% python3 -q
>>> import numpy as np
>>> from numpy import linalg as LA
>>> np.set_printoptions(precision=2, suppress=True, linewidth=120, floatmode="fixed")
>>> Z = np.array([[-5, -1, -3, -8, 3],
...     [-1, 2, -4, -5, -2],
...     [9, 1, 2, 1, -4],
...     [1, 9, 0, 9, 7],
...     [5, 8, 0, 3, -6]])
>>> rng = np.random.default_rng(5097)
>>> K = (rng.random((23, 5)) < 0.25) @ Z
>>> print(K)
[[  1   9   0   9   7]
 [  3   2  -5 -12  -3]
 [ -1   2  -4  -5  -2]
 [  0   0   0   0   0]
 [ -5  10  -7  -4   8]
 [  5   8   0   3  -6]
 [ 10  10   2  10   3]
 [ 14   9   2   4 -10]
 [ -1   2  -4  -5  -2]
 [  5   8   0   3  -6]
 [  0  11  -4   4   5]
 [  0   0   0   0   0]
 [  4   0  -1  -7  -1]
 [ -1   2  -4  -5  -2]
 [  0   0   0   0   0]
 [ -1   2  -4  -5  -2]
 [  9   1   2   1  -4]
 [  4  10  -4  -2  -8]
 [  0   7  -3  -5  -3]
 [  0   0   0   0   0]
 [  9  12  -2   5   1]
 [  0   0   0   0   0]
 [  4   0  -1  -7  -1]]
>>> out = np.c_[K[:, :2] @ np.array([[1, 1], [1, 0]]), np.array([2, 0, 1, 1, 2, 1, 2, 0, 1, 0, 1, 0, 1, 2, 1, 1, 0, 1, 2, 1, 0, 1, 0])]
>>> print(out)
[[10  1  2]
 [ 5  3  0]
 [ 1 -1  1]
 [ 0  0  1]
 [ 5 -5  2]
 [13  5  1]
 [20 10  2]
 [23 14  0]
 [ 1 -1  1]
 [13  5  0]
 [11  0  1]
 [ 0  0  0]
 [ 4  4  1]
 [ 1 -1  2]
 [ 0  0  1]
 [ 1 -1  1]
 [10  9  0]
 [14  4  1]
 [ 7  0  2]
 [ 0  0  1]
 [21  9  0]
 [ 0  0  1]
 [ 4  4  0]]
>>> print(LA.norm(LA.qr(K)[0].T @ out, axis=0) ** 2 / ((out ** 2).sum(axis=0) + 1e-12))
[1.00 1.00 0.55]
>>> print(np.round(LA.lstsq(K, out[:, 0])[0], 2) + 0)
[1.00 1.00 0.00 0.00 0.00]
>>> out = K[0, 0] * K[1:] - np.outer(K[1:, 0], K[0])
>>> print(out)
[[   0  -25   -5  -39  -24]
 [   0   11   -4    4    5]
 [   0    0    0    0    0]
 [   0   55   -7   41   43]
 [   0  -37    0  -42  -41]
 [   0  -80    2  -80  -67]
 [   0 -117    2 -122 -108]
 [   0   11   -4    4    5]
 [   0  -37    0  -42  -41]
 [   0   11   -4    4    5]
 [   0    0    0    0    0]
 [   0  -36   -1  -43  -29]
 [   0   11   -4    4    5]
 [   0    0    0    0    0]
 [   0   11   -4    4    5]
 [   0  -80    2  -80  -67]
 [   0  -26   -4  -38  -36]
 [   0    7   -3   -5   -3]
 [   0    0    0    0    0]
 [   0  -69   -2  -76  -62]
 [   0    0    0    0    0]
 [   0  -36   -1  -43  -29]]
>>> print(np.flatnonzero(~out.round(6).any(axis=1)))
[ 2 10 13 18 20]
>>> print(LA.matrix_rank(out), LA.matrix_rank(K))
4 5
